$ ipython --no-banner

In [1]: import numpy as np

In [2]: np.set_printoptions(precision=3, suppress=True, linewidth=100, sign=" ")

In [3]: F = np.loadtxt("layer1.csv", delimiter=",")

In [4]: F
Out[4]: 
array([[ 61.,  34.,  56.,  29.,  18.],
       [ 34.,  43.,  53.,  31.,  19.],
       [ 56.,  53.,  81.,  51.,  25.],
       [ 29.,  31.,  51.,  44.,  19.],
       [ 18.,  19.,  25.,  19.,  13.]])

In [5]: q = F.astype(float).copy()

In [6]: for j in range(5):
   ...:     q[:, j] -= q[:, :j] @ (q[:, :j].T @ q[:, j])
   ...:     q[:, j] /= np.linalg.norm(q[:, j])
   ...: 

In [7]: np.round(q.T @ q, 3) + 0
Out[7]: 
array([[ 1.,  0.,  0.,  0.,  0.],
       [ 0.,  1.,  0.,  0.,  0.],
       [ 0.,  0.,  1.,  0.,  0.],
       [ 0.,  0.,  0.,  1.,  0.],
       [ 0.,  0.,  0.,  0.,  1.]])

In [8]: G = F.T @ F

In [9]: G
Out[9]: 
array([[  9178.,   7745.,  11683.,   7297.,   3929.],
       [  7745.,   7136.,  10532.,   6747.,   3590.],
       [ 11683.,  10532.,  15732.,  10117.,   5334.],
       [  7297.,   6747.,  10117.,   6700.,   3469.],
       [  3929.,   3590.,   5334.,   3469.,   1840.]])

In [10]: np.linalg.matrix_rank(G)
Out[10]: np.int64(5)

In [11]: (F @ F.T).shape
Out[11]: (5, 5)

In [12]: np.linalg.eigvalsh(G)[::-1]
Out[12]: array([ 39814.691,    605.485,    137.263,     27.807,      0.753])

In [13]: np.diag(G)
Out[13]: array([  9178.,   7136.,  15732.,   6700.,   1840.])

In [14]: np.allclose(G, G.T)
Out[14]: True

In [15]: rng = np.random.default_rng(374363)

In [16]: t = rng.uniform(0, 2 * np.pi, 26)

In [17]: q, _ = np.linalg.qr(np.array([[-1.0, 0.8], [-0.3, 1.1], [1.2, -1.5], [-0.9, 0.0], [-2.0, -0.8]]))

In [18]: mat = 20 * np.c_[np.cos(t), np.sin(t)] @ q.T

In [19]: mat
Out[19]: 
array([[ -3.188,   3.326,   1.137,  -6.454, -18.326],
       [  7.329,  10.105, -13.759,  -0.023,  -7.407],
       [ -9.06 ,  -5.842,  12.834,  -5.539,  -9.402],
       [  8.793,   9.601, -14.924,   2.084,  -1.846],
       [  8.951,   9.431, -14.976,   2.408,  -0.924],
       [  7.429,  10.103, -13.859,   0.094,  -7.116],
       [ -9.402,  -7.597,  14.282,  -4.463,  -5.475],
       [ -7.508, -10.099,  13.937,  -0.188,   6.882],
       [ -8.696,  -4.827,  11.828,  -5.97 , -11.204],
       [  3.77 ,  -2.683,  -2.13 ,   6.586,  18.184],
       [ -3.996,   2.425,   2.52 ,  -6.631, -18.106],
       [  5.19 ,  -0.976,  -4.638,   6.792,  17.449],
       [ -6.866, -10.079,  13.274,   0.535,   8.648],
       [  3.572,   8.866,  -9.18 ,  -3.311, -14.608],
       [ -9.069,  -9.263,  14.991,  -2.685,   0.119],
       [ -2.991,  -8.527,   8.38 ,   3.696,  15.312],
       [  1.786,  -4.756,   1.18 ,   6.038,  18.34 ],
       [  0.632,   6.875,  -4.956,  -5.028, -17.392],
       [  7.79 ,  10.068, -14.202,   0.538,  -5.996],
       [  3.22 ,  -3.291,  -1.191,   6.462,  18.32 ],
       [ -6.31 ,  -0.545,   6.726,  -6.807, -16.38 ],
       [ -3.77 ,  -8.974,   9.449,   3.174,  14.349],
       [  0.044,   6.398,  -4.062,  -5.306, -17.732],
       [ -3.169,   3.346,   1.105,  -6.449, -18.329],
       [  9.21 ,   8.988, -14.961,   3.078,   1.05 ],
       [ -0.372,  -6.668,   4.563,   5.153,  17.551]])

In [20]: # null space of dimension 3

In [21]: r = np.linalg.matrix_rank(mat)

In [22]: r
Out[22]: np.int64(2)

In [23]: null = np.linalg.svd(mat)[2][r:].T

In [24]: [int(np.linalg.matrix_rank(np.delete(mat, i, axis=0))) for i in range(26)]
Out[24]: [2, 2, 2, 2, 2, 2, 2, 2, 2, 2, 2, 2, 2, 2, 2, 2, 2, 2, 2, 2, 2, 2, 2, 2, 2, 2]

In [25]: [int(np.linalg.matrix_rank(mat[:, :j + 1])) for j in range(5)]
Out[25]: [1, 2, 2, 2, 2]

In [26]: null.shape
Out[26]: (5, 3)

In [27]: U, sv, vt = np.linalg.svd(mat)

In [28]: sv.round(3) + 0
Out[28]: array([ 77.312,  66.504,   0.   ,   0.   ,   0.   ])

In [29]: np.argmax(sv[:-1] / (sv[1:] + 1e-6)) + 1
Out[29]: np.int64(2)

In [30]: out = U[:, :2] @ np.diag(sv[:2]) @ vt[:2]

In [31]: round(np.linalg.norm(mat - out) / np.linalg.norm(mat), 3)
Out[31]: np.float64(0.0)

In [32]: np.linalg.matrix_rank(mat, rtol=0.05)
Out[32]: np.int64(2)

In [33]: round(np.abs(mat - out).max(), 3)
Out[33]: np.float64(0.0)

In [34]: np.linalg.matrix_rank(out)
Out[34]: np.int64(2)

In [35]: lab = mat[:, 3] > np.median(mat[:, 3])

In [36]: r0 = mat[lab].mean(axis=0) - mat[~lab].mean(axis=0)

In [37]: np.argsort(-np.abs(r0).round(6), kind="stable")
Out[37]: array([ 4,  3,  2,  0,  1])

In [38]: ((mat - mat.mean(axis=0)) @ r0 > 0).astype(int)
Out[38]: 
array([ 0,  1,  0,  1,  1,  1,  0,  1,  0,  1,  0,  1,  1,  0,  0,  1,  1,  0,  1,  1,  0,  1,  0,
        0,  1,  1])

In [39]: r0
Out[39]: array([ 6.997, -0.072, -7.034,  8.115, 20.052])
